$ python -q
>>> import numpy as np
>>> np.set_printoptions(precision=1, suppress=True, linewidth=160)
>>> tidy = lambda a: np.round(a, 1) + 0
>>> rng = np.random.default_rng(25)
>>> arr = np.triu(rng.random((12, 12)) < 0.2, 1).astype(int)
>>> arr = arr + arr.T
>>> arr
array([[0, 1, 0, 0, 1, 1, 0, 0, 1, 0, 0, 0],
       [1, 0, 1, 0, 0, 0, 0, 0, 0, 1, 0, 0],
       [0, 1, 0, 1, 0, 0, 1, 0, 0, 0, 1, 1],
       [0, 0, 1, 0, 1, 0, 0, 0, 0, 0, 0, 1],
       [1, 0, 0, 1, 0, 0, 0, 0, 1, 0, 0, 0],
       [1, 0, 0, 0, 0, 0, 0, 0, 0, 0, 0, 1],
       [0, 0, 1, 0, 0, 0, 0, 0, 0, 1, 0, 1],
       [0, 0, 0, 0, 0, 0, 0, 0, 0, 0, 1, 0],
       [1, 0, 0, 0, 1, 0, 0, 0, 0, 0, 0, 0],
       [0, 1, 0, 0, 0, 0, 1, 0, 0, 0, 0, 0],
       [0, 0, 1, 0, 0, 0, 0, 1, 0, 0, 0, 0],
       [0, 0, 1, 1, 0, 1, 1, 0, 0, 0, 0, 0]])
>>> x0 = np.array([-2, -1, -1, 1, 1, -1, 0, -3, 1, -3, 2, -2])
>>> np.sign((arr @ x0).round(6))
array([ 0, -1,  0, -1,  0, -1, -1,  1, -1, -1, -1, -1])
>>> arr @ np.eye(12)[9]
array([0., 1., 0., 0., 0., 0., 1., 0., 0., 0., 0., 0.])
>>> arr * x0
array([[ 0, -1,  0,  0,  1, -1,  0,  0,  1,  0,  0,  0],
       [-2,  0, -1,  0,  0,  0,  0,  0,  0, -3,  0,  0],
       [ 0, -1,  0,  1,  0,  0,  0,  0,  0,  0,  2, -2],
       [ 0,  0, -1,  0,  1,  0,  0,  0,  0,  0,  0, -2],
       [-2,  0,  0,  1,  0,  0,  0,  0,  1,  0,  0,  0],
       [-2,  0,  0,  0,  0,  0,  0,  0,  0,  0,  0, -2],
       [ 0,  0, -1,  0,  0,  0,  0,  0,  0, -3,  0, -2],
       [ 0,  0,  0,  0,  0,  0,  0,  0,  0,  0,  2,  0],
       [-2,  0,  0,  0,  1,  0,  0,  0,  0,  0,  0,  0],
       [ 0, -1,  0,  0,  0,  0,  0,  0,  0,  0,  0,  0],
       [ 0,  0, -1,  0,  0,  0,  0, -3,  0,  0,  0,  0],
       [ 0,  0, -1,  1,  0, -1,  0,  0,  0,  0,  0,  0]])
>>> print(arr @ (2 * x0))
[  0 -12   0  -4   0  -8 -12   4  -2  -2  -8  -2]
>>> u = np.array([0, 5, -3, -3, -3, 1, 3, 0, -4, -2, 1, 3])
>>> A2 = arr + np.outer(u, np.eye(12)[0])
>>> np.linalg.matrix_rank(A2 - arr)
np.int64(1)
>>> A2
array([[ 0.,  1.,  0.,  0.,  1.,  1.,  0.,  0.,  1.,  0.,  0.,  0.],
       [ 6.,  0.,  1.,  0.,  0.,  0.,  0.,  0.,  0.,  1.,  0.,  0.],
       [-3.,  1.,  0.,  1.,  0.,  0.,  1.,  0.,  0.,  0.,  1.,  1.],
       [-3.,  0.,  1.,  0.,  1.,  0.,  0.,  0.,  0.,  0.,  0.,  1.],
       [-2.,  0.,  0.,  1.,  0.,  0.,  0.,  0.,  1.,  0.,  0.,  0.],
       [ 2.,  0.,  0.,  0.,  0.,  0.,  0.,  0.,  0.,  0.,  0.,  1.],
       [ 3.,  0.,  1.,  0.,  0.,  0.,  0.,  0.,  0.,  1.,  0.,  1.],
       [ 0.,  0.,  0.,  0.,  0.,  0.,  0.,  0.,  0.,  0.,  1.,  0.],
       [-3.,  0.,  0.,  0.,  1.,  0.,  0.,  0.,  0.,  0.,  0.,  0.],
       [-2.,  1.,  0.,  0.,  0.,  0.,  1.,  0.,  0.,  0.,  0.,  0.],
       [ 1.,  0.,  1.,  0.,  0.,  0.,  0.,  1.,  0.,  0.,  0.,  0.],
       [ 3.,  0.,  1.,  1.,  0.,  1.,  1.,  0.,  0.,  0.,  0.,  0.]])
>>> np.linalg.matrix_rank(np.linalg.inv(A2) - np.linalg.inv(arr), tol=1e-8)
np.int64(1)
>>> J = np.load("data.npy")
>>> tidy(J)
array([[ 1. ,  0.1,  0. ,  0. ,  0. , -0.1,  0. , -0.1,  0.1,  0. ,  0. ,  0.1,  0.1],
       [ 0.1,  0.8, -0.1,  0.1, -0.1,  0.2,  0.1,  0.2, -0.4,  0.1,  0.1, -0.2, -0.2],
       [ 0. , -0.1,  1. ,  0. ,  0. ,  0.1,  0. ,  0.1, -0.1,  0. ,  0. , -0.1, -0.1],
       [ 0. ,  0.1,  0. ,  1. ,  0. , -0.1,  0. , -0.1,  0.1,  0. ,  0. ,  0.1,  0.1],
       [ 0. , -0.1,  0. ,  0. ,  1. ,  0.1,  0. ,  0.1, -0.1,  0. ,  0. , -0.1, -0.1],
       [-0.1,  0.2,  0.1, -0.1,  0.1,  0.8, -0.1, -0.2,  0.4, -0.1, -0.1,  0.2,  0.2],
       [ 0. ,  0.1,  0. ,  0. ,  0. , -0.1,  1. , -0.1,  0.1,  0. ,  0. ,  0.1,  0.1],
       [-0.1,  0.2,  0.1, -0.1,  0.1, -0.2, -0.1,  0.8,  0.4, -0.1, -0.1,  0.2,  0.2],
       [ 0.1, -0.4, -0.1,  0.1, -0.1,  0.4,  0.1,  0.4,  0.4,  0.1,  0.1, -0.4, -0.4],
       [ 0. ,  0.1,  0. ,  0. ,  0. , -0.1,  0. , -0.1,  0.1,  1. ,  0. ,  0.1,  0.1],
       [ 0. ,  0.1,  0. ,  0. ,  0. , -0.1,  0. , -0.1,  0.1,  0. ,  1. ,  0.1,  0.1],
       [ 0.1, -0.2, -0.1,  0.1, -0.1,  0.2,  0.1,  0.2, -0.4,  0.1,  0.1,  0.8, -0.2],
       [ 0.1, -0.2, -0.1,  0.1, -0.1,  0.2,  0.1,  0.2, -0.4,  0.1,  0.1, -0.2,  0.8]])
>>> x0 = np.array([-1, 1, 1, 2, -2, 1, -1, 2, -1, 0, 2, 1, -1])
>>> print(tidy(J @ np.eye(13)[3]))
[ 0.   0.1  0.   1.   0.  -0.1  0.  -0.1  0.1  0.   0.   0.1  0.1]
>>> tidy(J @ x0)
array([-1.4,  2.1,  1.4,  1.6, -1.6, -0.1, -1.4,  0.9,  0.8, -0.4,  1.6,  2.1,  0.1])
>>> (J @ x0).argmax()
np.int64(1)
>>> print(tidy((J * x0).sum(axis=1)))
[-1.4  2.1  1.4  1.6 -1.6 -0.1 -1.4  0.9  0.8 -0.4  1.6  2.1  0.1]
>>> np.sign((J @ x0).round(6))
array([-1.,  1.,  1.,  1., -1., -1., -1.,  1.,  1., -1.,  1.,  1.,  1.])
